$ python3 -q
>>> import numpy as np
>>> import numpy.linalg as la
>>> np.set_printoptions(precision=2, suppress=True, linewidth=100)
>>> rd = lambda a: np.round(a, 2) + 0
>>> J = np.loadtxt("run4.csv", delimiter=",")
>>> print(J)
[[3. 0. 0.]
 [7. 0. 0.]
 [7. 2. 3.]]
>>> # column 0 dominates
>>> print(rd(la.det(J.T)))
0.0
>>> print(rd(la.det(2 * J)), rd(la.det(J)))
0.0 0.0
>>> print(np.kron(np.eye(2, dtype=int), J))
[[3. 0. 0. 0. 0. 0.]
 [7. 0. 0. 0. 0. 0.]
 [7. 2. 3. 0. 0. 0.]
 [0. 0. 0. 3. 0. 0.]
 [0. 0. 0. 7. 0. 0.]
 [0. 0. 0. 7. 2. 3.]]
>>> print(np.einsum("ij,ji->", J, J))
18.0
>>> print(rd(la.eigvals(J).sum().real))
6.0
>>> print(np.einsum("ii->", J))
6.0
>>> print([round(float(x), 2) for x in la.svd(J, compute_uv=False)[:3]])
[10.65, 2.58, 0.0]
>>> print(la.matrix_rank(J, rtol=0.1))
2
>>> rk = la.matrix_rank(J)
>>> print(rk)
2
>>> ns = la.svd(J)[2][rk:].T
>>> print([int(la.matrix_rank(J[:i])) for i in range(1, len(J) + 1)])
[1, 1, 2]
>>> print(rd(J @ ns))
[[0.]
 [0.]
 [0.]]
>>> print(rd(ns @ ns.T))
[[ 0.    0.    0.  ]
 [ 0.    0.69 -0.46]
 [ 0.   -0.46  0.31]]
>>> print(np.allclose(J @ ns, 0))
True
>>> print(rd(np.trace(la.pinv(J) @ J)))
2.0
>>> print(np.abs(np.diag(la.qr(J)[1])) > 1e-9)
[ True  True False]
>>> print(np.abs(J).max())
7.0
>>> print(np.unravel_index(np.abs(J).argmax(), J.shape))
(np.int64(1), np.int64(0))
>>> print(J.sum(axis=0))
[17.  2.  3.]
>>> print(J - J[0])
[[0. 0. 0.]
 [4. 0. 0.]
 [4. 2. 3.]]
>>> K = np.loadtxt("w.csv", delimiter=",")
>>> print(K)
[[-2. -2. -2. -2.]
 [-2. -4. -4. -4.]
 [-2. -4. -6. -6.]
 [-2. -4. -6. -8.]]
>>> # symmetric
>>> Uu, sv, Vh = la.svd(K, full_matrices=False)
>>> print(rd(np.sqrt((sv ** 2).sum())), rd(la.norm(K)))
16.73 16.73
>>> print(rd(Uu.T @ Uu))
[[1. 0. 0. 0.]
 [0. 1. 0. 0.]
 [0. 0. 1. 0.]
 [0. 0. 0. 1.]]
>>> print(rd(sv))
[16.58  2.    0.85  0.57]
>>> print(np.abs(Uu[:, 0]).round(6).argmax())
3
>>> print(np.all(la.eigvalsh(K) > 0))
False
>>> print(rd(la.eigvalsh(K).min()))
-16.58
>>> x = np.array([-2, 1, -2, 2])
>>> print(np.einsum("ij,j->i", K, x))
[ 2.  0.  0. -4.]
>>> print(K * x)
[[  4.  -2.   4.  -4.]
 [  4.  -4.   8.  -8.]
 [  4.  -4.  12. -12.]
 [  4.  -4.  12. -16.]]
>>> print(K @ np.eye(4)[1])
[-2. -4. -4. -4.]
>>> print(la.norm(K @ x) <= la.norm(K, 2) * la.norm(x) + 1e-9)
True
>>> print(K @ x)
[ 2.  0.  0. -4.]
